% python3 -q
>>> import numpy as np
>>> from numpy import linalg as LA
>>> np.set_printoptions(precision=2, suppress=True, linewidth=160, sign=" ")
>>> M = np.load("mat.npy")
>>> M
array([[ 0,  3,  0,  0,  0,  0,  0,  0,  0,  0,  0,  0,  0,  0],
       [ 0,  0,  0,  0,  0,  0,  0,  0,  0,  0,  0, -1,  0,  0],
       [ 0,  0,  1,  0,  0,  0,  0,  0,  0,  0,  0,  0,  0,  0],
       [ 0,  0,  0,  0,  0,  0, -3,  0,  0,  0,  0,  0,  0,  0],
       [ 0,  0,  0, -3,  0,  0,  0,  0,  0,  0,  0,  0,  0,  0],
       [ 0,  0,  0,  0,  0,  0,  0,  0,  0,  0,  0,  0,  0,  2],
       [ 0,  0,  0,  0,  0,  0,  0,  0,  0,  0,  0,  0,  2,  0],
       [ 0,  0,  0,  0,  0,  0,  0,  0,  0,  0, -2,  0,  0,  0],
       [ 0,  0,  0,  0,  0,  0,  0,  0,  2,  0,  0,  0,  0,  0],
       [ 0,  0,  0,  0,  3,  0,  0,  0,  0,  0,  0,  0,  0,  0],
       [ 2,  0,  0,  0,  0,  0,  0,  0,  0,  0,  0,  0,  0,  0],
       [ 0,  0,  0,  0,  0,  0,  0,  0,  0, -3,  0,  0,  0,  0],
       [ 0,  0,  0,  0,  0, -2,  0,  0,  0,  0,  0,  0,  0,  0],
       [ 0,  0,  0,  0,  0,  0,  0, -3,  0,  0,  0,  0,  0,  0]])
>>> f = np.array([-1, 2, 3, 2, 1, 2, -3, -3, -2, 3, 2, 1, 1, -3])
>>> B = M + np.outer(f, np.eye(14)[5])
>>> LA.matrix_rank(LA.inv(B) - LA.inv(M), tol=1e-8)
np.int64(1)
>>> LA.matrix_rank(B - M)
np.int64(1)
>>> B = np.array([[0, -1, 2, 2],
...     [-2, 0, -1, 2],
...     [-2, 1, 2, -1],
...     [0, -2, 2, -1],
...     [-2, 0, -2, 1],
...     [-1, -1, -2, -2],
...     [2, -1, 1, 0],
...     [2, 0, -1, -1],
...     [1, -2, 1, -1],
...     [-1, 0, 0, 0],
...     [2, -1, 1, 1],
...     [-2, -1, 2, 0],
...     [1, -1, -2, -1],
...     [-1, 2, 2, -1]])
>>> Z = np.array([[-1, -2, 0, 1, -1, -2, -2, 0, -1, -2, -1, 0, 0, -2],
...     [1, 0, 2, 1, 1, 1, -1, -2, 0, 0, -1, -1, -1, 2],
...     [1, 0, -1, -1, -2, 2, -2, -2, -1, -2, 2, 0, 2, 2],
...     [-2, 2, 2, 0, -2, 1, 2, 2, -1, -1, -2, 2, 0, 0]])
>>> rng = np.random.default_rng(97)
>>> E = B @ Z + 0.3 * rng.normal(size=(14, 14))
>>> E
array([[ -3.08,   4.35,  -0.13,  -3.3 ,  -9.38,   4.72,   0.85,   1.6 ,  -3.7 ,  -6.4 ,   1.32,   4.86,   4.84,   1.48],
       [ -2.91,   8.22,   5.02,  -1.04,  -0.07,   4.01,   9.86,   6.17,   1.39,   4.28,  -4.64,   3.78,  -2.2 ,   2.16],
       [  6.46,   1.74,  -1.96,  -3.53,   1.4 ,   8.31,  -3.29,  -8.1 ,   0.89,   0.82,   6.61,  -2.45,   3.12,   9.6 ],
       [  1.63,  -1.54,  -8.31,  -4.39,  -4.44,   1.55,  -4.44,  -1.99,  -0.84,  -3.4 ,   7.96,  -0.36,   5.68,  -0.08],
       [ -1.34,   5.99,   4.11,  -0.09,   3.79,   1.59,   9.65,   5.81,   3.27,   6.68,  -3.75,   2.35,  -3.58,   0.02],
       [  1.86,  -1.89,  -4.11,   0.26,   8.16,  -5.38,   3.32,   2.19,   4.6 ,   6.97,   2.33,  -3.06,  -3.12,  -4.13],
       [ -2.7 ,  -3.95,  -3.1 ,  -0.14,  -4.32,  -3.26,  -4.82,  -0.64,  -3.31,  -5.6 ,   0.87,   0.88,   2.85,  -4.01],
       [ -1.02,  -5.94,  -1.51,   3.21,   2.  ,  -6.81,  -4.04,  -0.75,   0.22,  -1.03,  -1.74,  -1.96,  -2.25,  -5.79],
       [ -0.27,  -4.34,  -7.21,  -1.51,  -2.44,  -2.89,  -4.09,  -0.65,  -0.59,  -2.91,   5.21,   0.01,   4.08,  -3.43],
       [  0.52,   2.24,   0.16,  -0.85,   0.55,   1.72,   1.99,   0.15,   1.16,   2.22,   1.4 ,   0.06,   0.19,   1.84],
       [ -3.18,  -2.21,  -1.37,   0.27,  -7.45,  -1.83,  -2.98,   2.62,  -3.93,  -7.71,  -1.48,   2.77,   3.01,  -3.69],
       [  3.02,   4.5 ,  -3.4 ,  -4.32,  -3.18,   7.15,   0.44,  -2.11,   0.33,   0.1 ,   7.07,   1.1 ,   5.18,   6.05],
       [ -1.54,  -3.94,  -2.22,   2.17,   4.5 ,  -8.26,   0.98,   3.97,   1.98,   2.67,  -1.95,  -0.69,  -3.15,  -8.16],
       [  6.79,  -0.45,  -0.07,  -0.82,   1.5 ,   6.62,  -5.96, -10.24,  -0.06,  -1.43,   5.26,  -3.86,   2.24,  10.48]])
>>> LA.svd(E, compute_uv=False)
array([ 36.95,  31.68,  25.7 ,  15.68,   1.88,   1.48,   1.28,   1.25,   1.05,   0.91,   0.54,   0.28,   0.09,   0.02])
>>> E.shape
(14, 14)
>>> print(np.count_nonzero(E))
196
>>> print(LA.matrix_rank(E))
14
>>> np.allclose(E @ E.T, E.T @ E)
False
>>> np.allclose(E, E.T)
False
>>> np.round(LA.det(E), 2)
np.float64(520.08)
>>> arr = np.loadtxt("a.csv", delimiter=",")
>>> arr
array([[-10.,  22.,   1.,   0.,   7.,  -2.,  -3.,   7.,   7., -32.,   1.,   1.],
       [  7., -12.,   2.,   2.,   0.,  -5.,  -4.,  -5.,  -2.,  14.,   0.,  -1.],
       [  0.,   5.,   5.,  -9.,  -8.,  28.,   8.,   9., -13.,   5.,  14.,  13.],
       [-14.,   0., -18.,   2.,  -8.,  -3.,   5.,   5.,   0.,   4., -20.,  -3.],
       [-11.,   7.,  -6.,  -3.,  -7.,  13.,  -1.,  13., -10.,  -1.,  -3.,  11.],
       [  6.,   1.,  12.,   1.,   7.,  -2., -15.,   2.,  -4.,  -5.,  11.,   8.],
       [ 10.,  -2.,  15.,  -6.,  -1.,  19.,  -4.,   4., -13.,   8.,  21.,  14.],
       [ -6.,  17.,  10.,   1.,   9.,   0., -23.,  14.,  -6., -25.,   9.,  16.],
       [-15.,   2., -21.,  -2., -13.,   7.,  19.,   4.,   1.,   6., -19.,  -6.],
       [ -1.,  -4.,  -9.,   4.,   1., -15.,   9., -10.,  13.,   0., -13., -16.]])
>>> Uu, sigma, vt = LA.svd(arr)
>>> V = vt[:(sigma > 1e-8).sum()]
>>> vec = arr[6] + -1 * arr[4] + rng.integers(2) * np.eye(12)[4]
>>> vec
array([21., -9., 21., -3.,  6.,  6., -3., -9., -3.,  9., 24.,  3.])
>>> np.round(LA.norm(vec - V.T @ V @ vec), 2)
np.float64(0.0)
>>> np.diag(V.T @ V)
array([ 0.28,  0.32,  0.3 ,  0.06,  0.15,  0.5 ,  0.61,  0.24,  0.24,  0.6 ,  0.42,  0.28])
>>> np.round(V.T @ V, 2) + 0
array([[ 0.28, -0.15,  0.23, -0.01,  0.09, -0.03,  0.  , -0.19,  0.04,  0.12,  0.24, -0.06],
       [-0.15,  0.32, -0.01, -0.05,  0.03,  0.11,  0.07,  0.12,  0.05, -0.39,  0.04,  0.04],
       [ 0.23, -0.01,  0.3 , -0.02,  0.14,  0.03, -0.12, -0.08, -0.01, -0.07,  0.33,  0.06],
       [-0.01, -0.05, -0.02,  0.06,  0.04, -0.17, -0.13, -0.01,  0.02,  0.  , -0.09, -0.02],
       [ 0.09,  0.03,  0.14,  0.04,  0.15, -0.16, -0.14, -0.07,  0.09, -0.16,  0.1 , -0.03],
       [-0.03,  0.11,  0.03, -0.17, -0.16,  0.5 ,  0.27,  0.12, -0.16,  0.06,  0.2 ,  0.15],
       [ 0.  ,  0.07, -0.12, -0.13, -0.14,  0.27,  0.61, -0.15,  0.17,  0.03,  0.01, -0.25],
       [-0.19,  0.12, -0.08, -0.01, -0.07,  0.12, -0.15,  0.24, -0.17, -0.07, -0.06,  0.21],
       [ 0.04,  0.05, -0.01,  0.02,  0.09, -0.16,  0.17, -0.17,  0.24, -0.17, -0.03, -0.24],
       [ 0.12, -0.39, -0.07,  0.  , -0.16,  0.06,  0.03, -0.07, -0.17,  0.6 , -0.07,  0.03],
       [ 0.24,  0.04,  0.33, -0.09,  0.1 ,  0.2 ,  0.01, -0.06, -0.03, -0.07,  0.42,  0.08],
       [-0.06,  0.04,  0.06, -0.02, -0.03,  0.15, -0.25,  0.21, -0.24,  0.03,  0.08,  0.28]])
>>> LA.matrix_rank(np.vstack([arr, vec]))
np.int64(4)
>>> ang = np.radians(45)
>>> R = np.eye(12)
>>> R[9, 9] = R[2, 2] = np.cos(ang)
>>> R[9, 2], R[2, 9] = -np.sin(ang), np.sin(ang)
>>> R
array([[ 1.  ,  0.  ,  0.  ,  0.  ,  0.  ,  0.  ,  0.  ,  0.  ,  0.  ,  0.  ,  0.  ,  0.  ],
       [ 0.  ,  1.  ,  0.  ,  0.  ,  0.  ,  0.  ,  0.  ,  0.  ,  0.  ,  0.  ,  0.  ,  0.  ],
       [ 0.  ,  0.  ,  0.71,  0.  ,  0.  ,  0.  ,  0.  ,  0.  ,  0.  ,  0.71,  0.  ,  0.  ],
       [ 0.  ,  0.  ,  0.  ,  1.  ,  0.  ,  0.  ,  0.  ,  0.  ,  0.  ,  0.  ,  0.  ,  0.  ],
       [ 0.  ,  0.  ,  0.  ,  0.  ,  1.  ,  0.  ,  0.  ,  0.  ,  0.  ,  0.  ,  0.  ,  0.  ],
       [ 0.  ,  0.  ,  0.  ,  0.  ,  0.  ,  1.  ,  0.  ,  0.  ,  0.  ,  0.  ,  0.  ,  0.  ],
       [ 0.  ,  0.  ,  0.  ,  0.  ,  0.  ,  0.  ,  1.  ,  0.  ,  0.  ,  0.  ,  0.  ,  0.  ],
       [ 0.  ,  0.  ,  0.  ,  0.  ,  0.  ,  0.  ,  0.  ,  1.  ,  0.  ,  0.  ,  0.  ,  0.  ],
       [ 0.  ,  0.  ,  0.  ,  0.  ,  0.  ,  0.  ,  0.  ,  0.  ,  1.  ,  0.  ,  0.  ,  0.  ],
       [ 0.  ,  0.  , -0.71,  0.  ,  0.  ,  0.  ,  0.  ,  0.  ,  0.  ,  0.71,  0.  ,  0.  ],
       [ 0.  ,  0.  ,  0.  ,  0.  ,  0.  ,  0.  ,  0.  ,  0.  ,  0.  ,  0.  ,  1.  ,  0.  ],
       [ 0.  ,  0.  ,  0.  ,  0.  ,  0.  ,  0.  ,  0.  ,  0.  ,  0.  ,  0.  ,  0.  ,  1.  ]])
>>> B = arr @ R.T
>>> np.round(LA.svd(arr, compute_uv=False), 2) + 0, np.round(LA.svd(B, compute_uv=False), 2) + 0
(array([ 77.61,  59.71,  54.67,  24.87,   0.  ,   0.  ,   0.  ,   0.  ,   0.  ,   0.  ]), array([ 77.61,  59.71,  54.67,  24.87,   0.  ,   0.  ,   0.  ,   0.  ,   0.  ,   0.  ]))
>>> round(float(LA.det(R)), 2), np.round(np.trace(R), 2)
(1.0, np.float64(11.41))
>>> np.allclose(LA.norm(arr, axis=1), LA.norm(B, axis=1))
True
>>> Uu, sigma, vt = LA.svd(arr)
>>> np.argmax(sigma[:-1] / (sigma[1:] + 1e-6)) + 1
np.int64(4)
>>> B = Uu[:, :4] @ np.diag(sigma[:4]) @ vt[:4]
>>> LA.matrix_rank(B)
np.int64(4)
>>> print(B.round(2) + 0)
[[-10.  22.   1.   0.   7.  -2.  -3.   7.   7. -32.   1.   1.]
 [  7. -12.   2.   2.   0.  -5.  -4.  -5.  -2.  14.   0.  -1.]
 [  0.   5.   5.  -9.  -8.  28.   8.   9. -13.   5.  14.  13.]
 [-14.   0. -18.   2.  -8.  -3.   5.   5.   0.   4. -20.  -3.]
 [-11.   7.  -6.  -3.  -7.  13.  -1.  13. -10.  -1.  -3.  11.]
 [  6.   1.  12.   1.   7.  -2. -15.   2.  -4.  -5.  11.   8.]
 [ 10.  -2.  15.  -6.  -1.  19.  -4.   4. -13.   8.  21.  14.]
 [ -6.  17.  10.   1.   9.   0. -23.  14.  -6. -25.   9.  16.]
 [-15.   2. -21.  -2. -13.   7.  19.   4.   1.   6. -19.  -6.]
 [ -1.  -4.  -9.   4.   1. -15.   9. -10.  13.   0. -13. -16.]]
>>> round(LA.norm(arr - B, 2), 2), np.round(sigma[4], 2)
(np.float64(0.0), np.float64(0.0))
>>> round(LA.norm(arr - B) / LA.norm(arr), 2)
np.float64(0.0)
>>> data = np.array([[5.0, 1.0, 0.0, 0.0, 0.0, 0.0, 0.0],
...     [0.0, 5.0, 1.0, 0.0, 0.0, 0.0, 0.0],
...     [0.0, 0.0, 5.0, 1.0, 0.0, 0.0, 0.0],
...     [0.0, 0.0, 0.0, 5.0, 1.0, 0.0, 0.0],
...     [0.0, 0.0, 0.0, 0.0, 5.0, 1.0, 0.0],
...     [0.0, 0.0, 0.0, 0.0, 0.0, 5.0, 1.0],
...     [0.0, 0.0, 0.0, 0.0, 0.0, 0.0, 5.0]])
>>> vec = np.array([-2, 1, 1, 0, 3, 1, -1])
>>> (data * vec).sum(axis=1)
array([-9.,  6.,  5.,  3., 16.,  4., -5.])
>>> (data @ vec).argmax()
np.int64(4)
>>> np.einsum("ij,j->i", data, vec)
array([-9.,  6.,  5.,  3., 16.,  4., -5.])
>>> np.sign((data @ vec).round(6))
array([-1.,  1.,  1.,  1.,  1.,  1., -1.])
>>> Z = np.array([[1, 1, -3, -1, 1, -1, 0, 0, -1],
...     [1, -3, 3, -1, -1, -3, 3, -2, 1],
...     [3, 1, -3, 0, 1, -3, -2, 0, 1]])
>>> J = rng.normal(size=(49, 3)) @ Z + np.array([2, 2, 1, -2, -1, 1, 1, 2, 1])
>>> J
array([[-1.38, -4.09, 10.22, -3.6 , -4.07,  1.37,  8.84, -1.01,  0.75],
       [-0.03, -1.48,  7.49, -1.74, -3.16,  1.71,  4.16,  0.68,  1.98],
       [-0.27,  0.58,  2.57, -3.69, -1.52,  2.37,  4.98,  1.1 , -1.12],
       [ 0.14,  3.16,  1.01, -1.18, -1.  ,  4.03, -0.06,  3.17,  0.31],
       [ 4.73,  1.47, -2.24, -4.67,  0.08, -3.34,  3.38,  0.39, -0.04],
       [ 1.53,  3.45, -0.97, -2.02, -0.34,  2.26,  0.13,  2.8 ,  0.02],
       [ 2.64,  1.62,  2.24, -1.02, -1.41,  0.39, -0.13,  2.03,  2.5 ],
       [ 5.48,  0.35,  0.14, -3.6 , -0.71, -4.42,  2.65,  0.06,  1.97],
       [ 2.81,  0.49,  2.71, -2.15, -1.57, -0.75,  1.97,  1.06,  2.02],
       [-2.74,  2.26,  3.58, -1.4 , -1.86,  6.86,  2.09,  3.12, -0.9 ],
       [ 3.9 ,  1.86,  0.06, -2.2 , -0.69, -1.35,  0.54,  1.55,  1.82],
       [-1.11,  2.67,  2.54, -1.01, -1.51,  5.29,  0.64,  3.18,  0.1 ],
       [ 6.01,  4.78, -6.81, -3.64,  1.6 , -2.83, -0.85,  2.18, -0.02],
       [ 2.5 ,  4.45, -4.35, -3.42,  0.78,  1.17,  0.61,  2.67, -1.4 ],
       [ 0.19,  1.81,  2.8 , -1.4 , -1.6 ,  3.22,  1.19,  2.41,  0.79],
       [ 4.58, -0.85,  3.37, -2.62, -1.79, -3.64,  2.79, -0.06,  3.09],
       [ 0.27,  4.04, -0.13, -0.94, -0.62,  4.39, -1.05,  3.66,  0.18],
       [ 2.55,  5.34, -2.26,  0.03,  0.09,  2.71, -4.1 ,  4.26,  1.63],
       [-3.54,  5.46,  2.99,  2.42, -1.66, 10.67, -4.44,  6.13,  0.91],
       [-1.94, -0.2 ,  5.53, -2.75, -2.51,  4.25,  5.17,  1.3 , -0.62],
       [ 3.74,  0.87,  1.32, -2.51, -1.11, -1.77,  1.71,  0.98,  1.93],
       [-2.74, -0.67,  6.64, -2.74, -2.88,  4.95,  5.84,  1.21, -0.77],
       [ 5.35, -0.09,  2.  , -2.46, -1.33, -4.11,  1.71,  0.24,  3.26],
       [ 0.95,  7.09, -5.6 , -1.5 ,  1.2 ,  4.93, -2.97,  4.89, -1.56],
       [ 0.67,  0.13,  4.24, -2.23, -2.08,  1.54,  3.23,  1.21,  1.04],
       [-0.4 ,  5.46, -0.14,  0.84, -0.62,  6.48, -3.91,  5.08,  0.91],
       [-0.5 ,  3.46,  0.61, -1.44, -0.87,  4.83,  0.3 ,  3.33, -0.43],
       [ 3.94, -1.75,  4.23, -3.43, -2.08, -3.61,  4.67, -0.67,  2.42],
       [-1.07,  6.4 , -0.77,  1.29, -0.41,  7.89, -4.86,  5.81,  0.56],
       [-4.81, -0.46,  7.83, -2.27, -3.28,  7.62,  5.99,  1.81, -1.44],
       [ 2.67,  0.86,  2.74, -1.64, -1.58, -0.24,  1.15,  1.44,  2.27],
       [ 2.9 ,  4.21, -2.63, -1.86,  0.21,  1.11, -1.19,  3.  ,  0.48],
       [ 2.42,  3.69, -1.67, -1.92, -0.11,  1.38, -0.54,  2.8 ,  0.45],
       [ 5.72,  1.67, -0.48, -2.12, -0.51, -3.55, -0.17,  1.17,  2.91],
       [ 2.7 ,  2.48, -1.44, -3.37, -0.19, -0.04,  1.95,  1.67, -0.26],
       [ 2.7 ,  5.59, -4.81, -2.07,  0.94,  1.95, -1.91,  3.66, -0.51],
       [ 0.72,  3.2 , -0.25, -2.09, -0.58,  3.07,  0.74,  2.78, -0.33],
       [-0.13, -0.47,  4.34, -3.42, -2.11,  1.78,  5.4 ,  0.65, -0.26],
       [-1.81,  3.38,  0.32, -2.52, -0.77,  5.96,  2.17,  3.15, -2.12],
       [ 4.13, -0.34,  4.5 , -0.94, -2.17, -2.31,  0.63,  0.83,  4.29],
       [ 2.1 , -2.15,  4.06, -5.1 , -2.02, -2.22,  7.69, -1.12,  0.02],
       [ 4.49,  1.2 , -0.09, -3.04, -0.64, -2.65,  1.78,  0.84,  1.6 ],
       [-1.62,  1.1 ,  3.94, -2.21, -1.98,  4.7 ,  3.42,  2.08, -0.57],
       [ 5.66,  5.49, -9.42, -5.36,  2.47, -2.65,  0.78,  2.01, -2.27],
       [ 1.98, -0.13,  4.2 , -2.  , -2.07, -0.04,  2.6 ,  0.94,  2.06],
       [-0.54,  4.9 , -1.71, -1.63, -0.1 ,  5.54, -0.54,  4.  , -1.35],
       [-1.19,  2.05,  1.42, -3.1 , -1.14,  4.38,  3.57,  2.19, -1.72],
       [-0.11, -1.31,  5.93, -3.08, -2.64,  1.45,  5.62,  0.34,  0.52],
       [ 1.29,  0.04,  2.74, -3.57, -1.58,  0.33,  4.6 ,  0.61,  0.06]])
>>> Uu, sigma, vt = LA.svd(J, full_matrices=False)
>>> (sigma > 1e-8).sum()
np.int64(4)
>>> round(float(np.sqrt((sigma ** 2).sum())), 2), round(LA.norm(J), 2)
(62.92, np.float64(62.92))
>>> print(np.round(Uu.T @ Uu, 2) + 0)
[[ 1.  0.  0.  0.  0.  0.  0.  0.  0.]
 [ 0.  1.  0.  0.  0.  0.  0.  0.  0.]
 [ 0.  0.  1.  0.  0.  0.  0.  0.  0.]
 [ 0.  0.  0.  1.  0.  0.  0.  0.  0.]
 [ 0.  0.  0.  0.  1.  0.  0.  0.  0.]
 [ 0.  0.  0.  0.  0.  1.  0.  0.  0.]
 [ 0.  0.  0.  0.  0.  0.  1.  0.  0.]
 [ 0.  0.  0.  0.  0.  0.  0.  1.  0.]
 [ 0.  0.  0.  0.  0.  0.  0.  0.  1.]]
>>> np.cumsum(sigma ** 2) / np.sum(sigma ** 2)
array([ 0.37,  0.71,  0.93,  1.  ,  1.  ,  1.  ,  1.  ,  1.  ,  1.  ])
>>> print(sigma.round(2) + 0)
[ 38.42  36.44  29.78  16.38   0.     0.     0.     0.     0.  ]
